% ipython --no-banner

In [1]: import numpy as np

In [2]: np.set_printoptions(suppress=True, linewidth=120)

In [3]: mat = np.loadtxt("x.csv", delimiter=",")

In [4]: print(mat)
[[ 4.  0.]
 [ 5. -5.]]

In [5]: print(np.linalg.matrix_rank(mat - mat[0, 0] * np.eye(2)))
1

In [6]: out = mat / np.sqrt((mat ** 2).mean(axis=1, keepdims=True))

In [7]: print(np.linalg.matrix_rank(mat - mat.mean(axis=1, keepdims=True)))
1

In [8]: print(np.linalg.matrix_rank(out) == np.linalg.matrix_rank(mat))
True

In [9]: print(out[0].round(2))
[1.41 0.  ]

In [10]: feats = np.array([[15.26, 0.1, 2.85, -9.99, 12.16, 0.05],
    ...:     [22.0, 4.13, -0.96, -17.98, 11.01, 3.94],
    ...:     [-6.93, 0.15, 0.82, 12.12, 0.03, 1.77],
    ...:     [-25.03, -12.11, -10.97, -13.96, -36.08, -19.2],
    ...:     [27.01, 32.06, 15.04, 7.96, 28.03, 29.85],
    ...:     [-18.02, -27.92, -6.93, -0.03, -11.21, -24.06]])

In [11]: print(np.round(np.linalg.norm(feats) ** 2 / np.linalg.norm(feats, 2) ** 2, 2))
1.21

In [12]: print(np.linalg.norm(feats, axis=1).argmax())
4

In [13]: print(round(np.linalg.norm(feats[0] - feats[5]), 2))
56.7

In [14]: print(round(float(feats[0] @ feats[5]), 2))
-434.74

In [15]: print(np.round(np.sort(np.abs(np.linalg.eigvals(feats))), 2))
[ 0.06  2.79  2.79 15.63 15.63 44.03]

In [16]: print(np.allclose(feats, feats.T))
False

In [17]: print(np.round(np.trace(feats), 2))
10.22

In [18]: assert feats == feats.T
ValueError: The truth value of an array with more than one element is ambiguous. Use a.any() or a.all()


In [19]: rng = np.random.default_rng(125)

In [20]: labels = rng.permutation(6)

In [21]: print(labels)
[4 3 5 1 0 2]

In [22]: out = feats[labels][:, labels]

In [23]: print(np.round(np.sort(np.abs(np.linalg.eigvals(out))), 2))
[ 0.06  2.79  2.79 15.63 15.63 44.03]

In [24]: print(np.allclose(out, feats))
False

In [25]: print(round(np.trace(out), 2))
10.22

In [26]: print(np.round(np.linalg.det(out), 2), round(np.linalg.det(feats[labels]), 2))
-5329.21 5329.21

In [27]: print(np.diag(out))
[ 28.03 -13.96 -24.06   4.13  15.26   0.82]

In [28]: M = np.loadtxt("dump.csv", delimiter=",")

In [29]: print(M)
[[0. 0. 1. 0. 0.]
 [0. 0. 0. 0. 0.]
 [1. 0. 0. 1. 1.]
 [0. 0. 1. 0. 1.]
 [0. 0. 1. 1. 0.]]

In [30]: # symmetric

In [31]: hat = np.triu(np.array([[1, 0, 2, 3, 3],
    ...:     [0, 3, 3, 3, 1],
    ...:     [1, 0, 3, 1, 0],
    ...:     [0, 0, 3, 2, 2],
    ...:     [2, 3, 1, 2, 3]]), 1) + np.eye(5)

In [32]: out = hat @ M @ np.linalg.inv(hat)

In [33]: print(np.trace(out), np.trace(M))
0.0 0.0

In [34]: print(hat @ M - M @ hat)
[[ 2.  0.  6.  4.  5.]
 [ 3.  0.  4.  4.  6.]
 [ 0.  0. -1. -3. -4.]
 [ 0.  0.  2.  1.  0.]
 [ 0.  0.  0. -1. -2.]]

In [35]: print(out)
[[ 2.  0.  3. -4.  7.]
 [ 3.  0. -2. -3.  3.]
 [ 1.  0. -1. -1.  1.]
 [ 0.  0.  3. -1.  3.]
 [ 0.  0.  1.  0.  0.]]
